$ ipython --no-banner

In [1]: import numpy as np

In [2]: np.set_printoptions(suppress=True, linewidth=100)

In [3]: feats = np.load("case9.npy")

In [4]: print(feats)
[[ 0.1  1.2 -1.5]
 [ 0.1  0.  -1.6]
 [-3.9 -2.7  0. ]
 [ 0.3 -0.5  0.2]
 [-0.3  0.5 -0.9]
 [ 1.   0.5 -0.1]
 [-0.9  1.5 -2.1]
 [-0.9 -0.5  0.3]
 [ 0.9 -0.8 -0.9]
 [ 1.   0.9  0. ]
 [ 0.5 -0.9  0.5]
 [-1.  -0.9  0.3]
 [-0.5 -0.1  0.7]
 [ 1.2 -0.6  0.3]
 [-0.8 -0.6 -0.4]
 [-2.6 -0.9  0.4]
 [-0.9 -0.3 -0.2]
 [-0.9 -0.8 -0.4]
 [-0.7 -0.1 -0.6]
 [ 0.9  0.9 -0.6]
 [ 0.  -0.6  0.5]
 [ 2.1  0.8 -0.1]
 [-0.4  0.5 -0.9]
 [-0.4  0.9  0.4]
 [ 1.6  0.3  0.4]
 [ 0.1 -1.3  0.8]
 [-2.  -0.4 -0.4]]

In [5]: Ac = feats - feats.mean(axis=0)

In [6]: vecs = np.linalg.svd(Ac)[2][:2]

In [7]: B = Ac - Ac @ vecs.T @ vecs

In [8]: print(np.round(np.linalg.norm(B) / np.linalg.norm(Ac), 1))
0.3

In [9]: print(np.round((Ac @ vecs.T).std(axis=0), 1))
[1.4 0.9]

In [10]: print(np.linalg.norm(B, axis=1).round(6).argmax())
8

In [11]: def softmax(z):
    ...:     e = np.exp(z - z.max(axis=-1, keepdims=True))
    ...:     return e / e.sum(axis=-1, keepdims=True)
    ...: 

In [12]: print(np.round(softmax(feats[19] + -3), 1))
[0.4 0.4 0.1]

In [13]: print(np.round(softmax(feats[19]), 1))
[0.4 0.4 0.1]

In [14]: S = feats @ feats.T / np.sqrt(3)

In [15]: print(np.round(softmax(S)[19] @ feats, 1))
[ 0.5  0.4 -0.5]

In [16]: dist = np.linalg.norm(feats[:, None] - feats[None], axis=-1)

In [17]: print(np.round(np.linalg.norm(feats, axis=1), 1))
[1.9 1.6 4.7 0.6 1.1 1.1 2.7 1.1 1.5 1.3 1.1 1.4 0.9 1.4 1.1 2.8 1.  1.3 0.9 1.4 0.8 2.2 1.1 1.1
 1.7 1.5 2.1]

In [18]: print(dist[8].round(6).argsort(kind="stable")[:4])
[ 8 13  3  1]

In [19]: print((dist + 1e9 * np.eye(27)).round(6).argmin(axis=1))
[ 4  4 15 20 22  9  0 11 13  5  3  7  7 10 17 26 14 14 16  9  3 24  4 12  5 10 15]

In [20]: print(np.unravel_index(dist.round(6).argmax(), dist.shape))
(np.int64(2), np.int64(21))

In [21]: print(dist.shape)
(27, 27)

In [22]: mat = np.array([[1, -1, -1, 1, -1, 1, 1, -1],
    ...:     [1, 1, 1, 1, 1, 1, 1, 1],
    ...:     [1, -1, -1, 1, 1, -1, -1, 1]])

In [23]: x = np.array([3, 2, 0, 2, -1, 0, -1, -2])

In [24]: print(np.einsum("ij,j->i", mat, x))
[5 3 1]

In [25]: print(mat @ np.eye(8)[2])
[-1.  1. -1.]

In [26]: print((mat * x).sum(axis=1))
[5 3 1]

In [27]: print(mat @ np.ones(8))
[0. 8. 0.]

In [28]: f = np.array([5, 1])

In [29]: print(np.correlate(mat[1], mat[2], "full"))
[ 1  0 -1  0  1  0 -1  0 -1  0  1  0 -1  0  1]

In [30]: print(np.convolve(mat[1], f))
[5 6 6 6 6 6 6 6 1]

In [31]: print(np.array([np.convolve(row, f, "same") for row in mat]))
[[ 5 -4 -6  4 -4  4  6 -4]
 [ 5  6  6  6  6  6  6  6]
 [ 5 -4 -6  4  6 -4 -6  4]]

In [32]: rng = np.random.default_rng(617)

In [33]: B = mat + rng.integers(-2, 3, (3, 1)) @ rng.integers(-2, 3, (1, 8))

In [34]: print(B)
[[ 0 -3 -2  3  1  1  3 -2]
 [ 3  5  3 -3 -3  1 -3  3]
 [ 3  3  1 -3 -3 -1 -5  3]]

In [35]: print(np.round(np.linalg.svd(B - mat, compute_uv=False), 1) + 0)
[13.1  0.   0. ]

In [36]: print(np.abs(B - mat).sum(axis=1))
[11 22 22]

In [37]: print(B - mat)
[[-1 -2 -1  2  2  0  2 -1]
 [ 2  4  2 -4 -4  0 -4  2]
 [ 2  4  2 -4 -4  0 -4  2]]

In [38]: print(mat.shape)
(3, 8)

In [39]: print(np.linalg.matrix_rank(mat))
3

In [40]: X = np.loadtxt("run7.csv", delimiter=",")

In [41]: print(X)
[[ 0. -2.  1.]
 [ 1.  0. -2.]
 [-2.  1.  0.]]

In [42]: f = np.array([2, 1, 1])

In [43]: print(np.array([np.convolve(row, f, "same") for row in X]))
[[-4.  0. -1.]
 [ 1. -3. -2.]
 [ 0. -1.  1.]]

In [44]: print(np.cross(X[0, :3], X[2, :3]))
[-1. -2. -4.]

In [45]: print(np.correlate(X[0], X[2], "full"))
[ 0.  0. -2.  5. -2.]

In [46]: print(np.polyval(f, X[0]))
[1. 7. 4.]

In [47]: P = np.triu(np.array([[1, -3, -1], [3, 1, 0], [-2, 2, -1]]), 1) + np.eye(3)

In [48]: B = P @ X @ np.linalg.inv(P)

In [49]: print(np.round(np.poly(B), 1) + 0)
[1. 0. 6. 7.]

In [50]: print(B)
[[-1. -6.  6.]
 [ 1.  3. -1.]
 [-2. -5. -2.]]

In [51]: print(np.round(np.linalg.eigvals(X), 1))
[ 0.5+2.6j  0.5-2.6j -1. +0.j ]

In [52]: print(np.round(np.poly(X), 1) + 0)
[1. 0. 6. 7.]

In [53]: print(round(np.linalg.eigvals(X).sum().real, 1))
-0.0

In [54]: print(np.round(np.linalg.det(2 * X), 1), round(float(np.linalg.det(X)), 1))
-56.0 -7.0

In [55]: print(np.einsum("ij,ji->", X, X))
-12.0

In [56]: print(round(float(np.linalg.det(X.T)), 1))
-7.0

In [57]: print(round(float(np.linalg.det(X[::-1])), 1))
7.0

In [58]: print(np.kron(np.eye(2, dtype=int), X))
[[ 0. -2.  1.  0. -0.  0.]
 [ 1.  0. -2.  0.  0. -0.]
 [-2.  1.  0. -0.  0.  0.]
 [ 0. -0.  0.  0. -2.  1.]
 [ 0.  0. -0.  1.  0. -2.]
 [-0.  0.  0. -2.  1.  0.]]

In [59]: x = np.array([0, 2, 1])

In [60]: target = X @ x

In [61]: print(target)
[-3. -2.  2.]

In [62]: print(np.round(np.linalg.solve(X, X[:, 1]), 1))
[-0.  1. -0.]

In [63]: print(np.round(np.linalg.solve(X, target + X[:, 0]), 1))
[1. 2. 1.]

In [64]: print(np.round(np.linalg.solve(X, -1 * target), 1))
[-0. -2. -1.]

In [65]: Ac = (feats - feats.mean(axis=0)) / feats.std(axis=0)

In [66]: print(np.round(Ac.std(axis=0), 1))
[1. 1. 1.]

In [67]: coef = np.linalg.lstsq(np.delete(Ac, 2, axis=1), Ac[:, 2])[0]

In [68]: print(np.round(1 - np.var(Ac[:, 2] - np.delete(Ac, 2, axis=1) @ coef), 1))
0.3

In [69]: print(coef.round(1))
[ 0.4 -0.7]

In [70]: print(np.abs(coef).argmax())
1

In [71]: W0 = np.load("x.npy")

In [72]: print(W0)
[[ 3.1  0.   2. ]
 [ 1.   2.1 -3. ]
 [ 3.   0.   2.1]]

In [73]: B = W0 / np.linalg.norm(W0, axis=1, keepdims=True)

In [74]: gram = B @ B.T

In [75]: print((gram - 2 * np.eye(3)).round(6).argmax(axis=1))
[2 0 0]

In [76]: print(gram[2].round(1))
[ 1.  -0.2  1. ]
